% ipython --no-banner

In [1]: import numpy as np

In [2]: np.set_printoptions(precision=2, suppress=True, linewidth=160)

In [3]: def rd(a):
   ...:     return np.round(a, 2) + 0
   ...: 

In [4]: K = np.load("w.npy")

In [5]: K
Out[5]: 
array([[ 0.,  0.,  0., -1.],
       [ 0.,  0.,  0., -2.],
       [ 0.,  0.,  0.,  1.],
       [-1., -2.,  1.,  0.]])

In [6]: x0 = np.array([0, -2, -1, -1])

In [7]: K @ x0
Out[7]: array([ 1.,  2., -1.,  3.])

In [8]: np.sign((K @ x0).round(6))
Out[8]: array([ 1.,  1., -1.,  1.])

In [9]: K @ np.ones(4)
Out[9]: array([-1., -2.,  1., -2.])

In [10]: (K @ x0).argmax()
Out[10]: np.int64(3)

In [11]: K @ np.eye(4)[2]
Out[11]: array([0., 0., 0., 1.])

In [12]: rd(np.linalg.eigvalsh(K).min())
Out[12]: np.float64(-2.45)

In [13]: np.linalg.cholesky(K)
LinAlgError: Matrix is not positive definite


In [14]: rd(np.linalg.norm(K, 2) / np.linalg.norm(K))
Out[14]: np.float64(0.71)

In [15]: np.linalg.cond(K) > 100
Out[15]: np.True_

In [16]: [round(float(x), 2) for x in np.linalg.svd(K, compute_uv=False)[:3]]
Out[16]: [2.45, 2.45, 0.0]

In [17]: np.linalg.matrix_rank(K, rtol=0.1)
Out[17]: np.int64(2)

In [18]: J = np.load("data.npy")

In [19]: rd(J)
Out[19]: 
array([[-0.33,  0.22,  0.11, -0.15, -0.65,  0.38,  0.47,  0.16],
       [ 0.28, -0.37, -0.48, -0.46, -0.27, -0.37,  0.15,  0.33],
       [ 0.56,  0.23, -0.05,  0.37, -0.22,  0.3 , -0.3 ,  0.51],
       [ 0.19,  0.67,  0.07,  0.06, -0.19, -0.65,  0.14, -0.17],
       [ 0.  , -0.3 , -0.17,  0.32, -0.61, -0.04, -0.33, -0.54],
       [ 0.  , -0.27, -0.13,  0.69,  0.11, -0.15,  0.62,  0.12],
       [-0.38, -0.23,  0.5 ,  0.13, -0.19, -0.43, -0.3 ,  0.48],
       [ 0.56, -0.3 ,  0.67, -0.16, -0.08,  0.04,  0.25, -0.21]])

In [20]: rng = np.random.default_rng(668424)

In [21]: z = rng.permutation(8)

In [22]: z
Out[22]: array([4, 5, 1, 2, 0, 6, 7, 3])

In [23]: Y = J[z][:, z]

In [24]: rd(np.diag(Y))
Out[24]: array([-0.61, -0.15, -0.37, -0.05, -0.33, -0.3 , -0.21,  0.06])

In [25]: rd(Y)
Out[25]: 
array([[-0.61, -0.04, -0.3 , -0.17,  0.  , -0.33, -0.54,  0.32],
       [ 0.11, -0.15, -0.27, -0.13,  0.  ,  0.62,  0.12,  0.69],
       [-0.27, -0.37, -0.37, -0.48,  0.28,  0.15,  0.33, -0.46],
       [-0.22,  0.3 ,  0.23, -0.05,  0.56, -0.3 ,  0.51,  0.37],
       [-0.65,  0.38,  0.22,  0.11, -0.33,  0.47,  0.16, -0.15],
       [-0.19, -0.43, -0.23,  0.5 , -0.38, -0.3 ,  0.48,  0.13],
       [-0.08,  0.04, -0.3 ,  0.67,  0.56,  0.25, -0.21, -0.16],
       [-0.19, -0.65,  0.67,  0.07,  0.19,  0.14, -0.17,  0.06]])
